% ipython --no-banner

In [1]: import numpy as np

In [2]: np.set_printoptions(precision=1, suppress=True, linewidth=160)

In [3]: def rnd(a):
   ...:     return np.round(a, 1) + 0
   ...: 

In [4]: feats = np.array([[2, 0, 0, 0, 0],
   ...:     [0, 1, 0, 0, 0],
   ...:     [0, 0, 3, 0, 0],
   ...:     [0, 0, 0, 0, 0],
   ...:     [0, 0, 0, 0, 0]])

In [5]: feats
Out[5]: 
array([[2, 0, 0, 0, 0],
       [0, 1, 0, 0, 0],
       [0, 0, 3, 0, 0],
       [0, 0, 0, 0, 0],
       [0, 0, 0, 0, 0]])

In [6]: feats @ feats
Out[6]: 
array([[4, 0, 0, 0, 0],
       [0, 1, 0, 0, 0],
       [0, 0, 9, 0, 0],
       [0, 0, 0, 0, 0],
       [0, 0, 0, 0, 0]])

In [7]: [int(np.linalg.matrix_rank(np.linalg.matrix_power(feats, p))) for p in range(1, 6)]
Out[7]: [3, 3, 3, 3, 3]

In [8]: np.linalg.matrix_rank(feats - feats[0, 0] * np.eye(5))
Out[8]: np.int64(4)

In [9]: np.prod(np.diag(feats)), rnd(np.linalg.det(feats))
Out[9]: (np.int64(0), np.float64(0.0))

In [10]: rnd(np.sort(np.linalg.eigvals(feats)))
Out[10]: array([0., 0., 1., 2., 3.])

In [11]: rnd(np.linalg.svd(feats, compute_uv=False))
Out[11]: array([3., 2., 1., 0., 0.])

In [12]: feats @ feats.T
Out[12]: 
array([[4, 0, 0, 0, 0],
       [0, 1, 0, 0, 0],
       [0, 0, 9, 0, 0],
       [0, 0, 0, 0, 0],
       [0, 0, 0, 0, 0]])

In [13]: feats.T @ feats
Out[13]: 
array([[4, 0, 0, 0, 0],
       [0, 1, 0, 0, 0],
       [0, 0, 9, 0, 0],
       [0, 0, 0, 0, 0],
       [0, 0, 0, 0, 0]])

In [14]: rnd(np.linalg.pinv(feats))
Out[14]: 
array([[0.5, 0. , 0. , 0. , 0. ],
       [0. , 1. , 0. , 0. , 0. ],
       [0. , 0. , 0.3, 0. , 0. ],
       [0. , 0. , 0. , 0. , 0. ],
       [0. , 0. , 0. , 0. , 0. ]])

In [15]: feats[:, 1] @ feats[:, 3]
Out[15]: np.int64(0)

In [16]: proj = np.triu(np.array([[-2, 1, -8, -3, 1],
    ...:     [1, 6, -1, -2, 5],
    ...:     [5, 8, 2, -2, 6],
    ...:     [3, 5, -3, 1, 6],
    ...:     [-7, -9, 8, -9, 9]]), 1) + np.eye(5)

In [17]: Y = proj @ feats @ np.linalg.inv(proj)

In [18]: np.trace(Y), np.trace(feats)
Out[18]: (np.float64(6.0), np.int64(6))

In [19]: Y
Out[19]: 
array([[  2.,  -1.,  -9., -14., 141.],
       [  0.,   1.,  -2.,  -2.,  19.],
       [  0.,   0.,   3.,   6., -54.],
       [  0.,   0.,   0.,   0.,   0.],
       [  0.,   0.,   0.,   0.,   0.]])

In [20]: np.poly(Y)
Out[20]: array([ 1., -6., 11., -6.,  0.,  0.])

In [21]: (np.linalg.matrix_power((feats != 0) + (feats.T != 0) + np.eye(5), 5) > 0).astype(int)
Out[21]: 
array([[1, 0, 0, 0, 0],
       [0, 1, 0, 0, 0],
       [0, 0, 1, 0, 0],
       [0, 0, 0, 1, 0],
       [0, 0, 0, 0, 1]])
